% python3 -q
>>> import numpy as np
>>> np.set_printoptions(precision=2, suppress=True, linewidth=160, legacy="1.25")
>>> rnd = lambda a: np.round(a, 2) + 0
>>> J = np.array([[-0.28, 1.11, 0.53, -0.21, -1.57, -1.31, 0.88],
...     [0.0, -0.4, -0.1, 0.6, -0.1, 0.2, -1.1],
...     [-0.3, 1.1, 0.5, -0.2, -1.6, -1.3, 0.9],
...     [0.9, -1.5, 0.1, 1.8, -1.0, 0.3, 0.2],
...     [1.3, 0.0, -0.5, -2.0, 0.6, 0.2, 0.7],
...     [0.0, -0.2, -1.0, 0.0, 0.1, -0.6, 0.3],
...     [1.0, -2.2, -0.8, 0.5, 0.7, 1.4, 0.5],
...     [0.3, 0.4, 0.6, 0.1, 0.5, 1.0, 0.0]])
>>> x0 = np.array([-1, 2, -1, -2, -3, 1, -3])
>>> a = np.maximum(J @ x0, 0)
>>> rnd(a)
array([3.15, 1.9 , 3.2 , 0.  , 0.  , 0.  , 0.  , 0.  ])
>>> rnd(np.maximum(J @ (3 * x0), 0))
array([9.45, 5.7 , 9.6 , 0.  , 0.  , 0.  , 0.  , 0.  ])
>>> hat = J @ np.linalg.solve(J.T @ J, J.T)
>>> rnd(np.diag(hat))
array([0.45, 1.  , 0.56, 1.  , 1.  , 1.  , 1.  , 1.  ])
>>> np.allclose(hat @ hat, hat)
True
>>> Y = np.array([[-2, -2, 1, 1, -2, 0, 1, -1, 1, 1, 0, 1],
...     [0, -1, 0, 1, -1, 1, -2, -1, -1, -1, 1, 2],
...     [-2, 2, 2, 1, -1, 2, 2, 2, 1, 2, -1, 1],
...     [-1, 2, -1, -2, 0, 1, -1, -1, 0, 0, -2, 2],
...     [1, 0, 0, 2, 1, -1, -2, 2, 1, 0, 1, -2],
...     [-1, 1, 1, -2, 1, 0, -1, 2, -1, 2, -1, -1]])
>>> feats = Y.T @ Y
>>> feats
array([[11, -3, -6,  2,  6, -6, -6, -1, -2, -8,  6, -7],
       [-3, 14,  1, -7,  4,  5,  1,  7,  0,  5, -8,  1],
       [-6,  1,  7,  3, -3,  3,  5,  6,  2,  7, -1,  0],
       [ 2, -7,  3, 15, -4, -1,  1,  2,  5, -2,  8, -2],
       [ 6,  4, -3, -4,  8, -4, -5,  5, -2, -1,  0, -8],
       [-6,  5,  3, -1, -4,  7,  3,  0,  0,  3, -4,  8],
       [-6,  1,  5,  1, -5,  3, 15,  0,  4,  5, -3,  2],
       [-1,  7,  6,  2,  5,  0,  0, 15,  2,  8, -1, -9],
       [-2,  0,  2,  5, -2,  0,  4,  2,  5,  2,  0, -1],
       [-8,  5,  7, -2, -1,  3,  5,  8,  2, 10, -5, -1],
       [ 6, -8, -1,  8,  0, -4, -3, -1,  0, -5,  8, -4],
       [-7,  1,  0, -2, -8,  8,  2, -9, -1, -1, -4, 15]])
>>> Uu, sv, Vt = np.linalg.svd(feats)
>>> rnd(sv)
array([44.29, 34.05, 28.53, 11.3 ,  8.05,  3.77,  0.  ,  0.  ,  0.  ,  0.  ,  0.  ,  0.  ])
>>> Y = Uu[:, :6] @ np.diag(sv[:6]) @ Vt[:6]
>>> rnd(Y)
array([[11., -3., -6.,  2.,  6., -6., -6., -1., -2., -8.,  6., -7.],
       [-3., 14.,  1., -7.,  4.,  5.,  1.,  7.,  0.,  5., -8.,  1.],
       [-6.,  1.,  7.,  3., -3.,  3.,  5.,  6.,  2.,  7., -1.,  0.],
       [ 2., -7.,  3., 15., -4., -1.,  1.,  2.,  5., -2.,  8., -2.],
       [ 6.,  4., -3., -4.,  8., -4., -5.,  5., -2., -1.,  0., -8.],
       [-6.,  5.,  3., -1., -4.,  7.,  3.,  0.,  0.,  3., -4.,  8.],
       [-6.,  1.,  5.,  1., -5.,  3., 15.,  0.,  4.,  5., -3.,  2.],
       [-1.,  7.,  6.,  2.,  5.,  0.,  0., 15.,  2.,  8., -1., -9.],
       [-2.,  0.,  2.,  5., -2.,  0.,  4.,  2.,  5.,  2.,  0., -1.],
       [-8.,  5.,  7., -2., -1.,  3.,  5.,  8.,  2., 10., -5., -1.],
       [ 6., -8., -1.,  8.,  0., -4., -3., -1.,  0., -5.,  8., -4.],
       [-7.,  1.,  0., -2., -8.,  8.,  2., -9., -1., -1., -4., 15.]])
>>> np.linalg.matrix_rank(feats, rtol=0.05)
6
>>> rnd(np.linalg.norm(feats - Y, 2)), rnd(sv[6])
(0.0, 0.0)
>>> rnd(np.abs(feats - Y).max())
0.0
>>> rnd(np.linalg.svd(J, compute_uv=False))
array([4.64, 3.27, 2.49, 1.6 , 0.93, 0.47, 0.21])
>>> np.count_nonzero(J)
51
>>> rnd(J.sum(axis=1))
array([-0.85, -0.9 , -0.9 ,  0.8 ,  0.3 , -1.4 ,  1.1 ,  2.9 ])
>>> mat = np.loadtxt("run11.csv", delimiter=",")
>>> mat
array([[ 0.,  0.,  0.],
       [ 0.,  0.,  0.],
       [ 0.,  0.,  0.],
       [ 6.,  3., -5.],
       [ 1., -1., -5.],
       [ 3.,  1., -5.],
       [ 1., -1., -5.],
       [ 5.,  4.,  0.],
       [ 5.,  4.,  0.],
       [ 0.,  0.,  0.],
       [ 3.,  1., -5.],
       [ 1., -1., -5.],
       [ 1., -1., -5.],
       [ 5.,  4.,  0.],
       [ 0.,  0.,  0.],
       [ 3.,  1., -5.],
       [ 5.,  4.,  0.],
       [ 3.,  1., -5.],
       [ 3.,  1., -5.],
       [ 0.,  0.,  0.],
       [ 0.,  0.,  0.],
       [ 1., -1., -5.],
       [ 0.,  0.,  0.],
       [ 3.,  1., -5.],
       [ 0.,  0.,  0.],
       [ 0.,  0.,  0.],
       [ 1., -1., -5.]])
>>> basis = mat[[9, 3]].astype(float)
>>> for _ in range(7):
...     lab = np.linalg.norm(mat[:, None] - basis, axis=-1).argmin(axis=1)
...     basis = np.array([mat[lab == j].mean(axis=0) for j in range(2)])
... 
>>> lab
array([0, 0, 0, 1, 0, 1, 0, 1, 1, 0, 1, 0, 0, 1, 0, 1, 1, 1, 1, 0, 0, 0, 0, 1, 0, 0, 0])
>>> np.bincount(lab)
array([16, 11])
>>> np.abs(basis[1] - basis[0]).argmax()
0
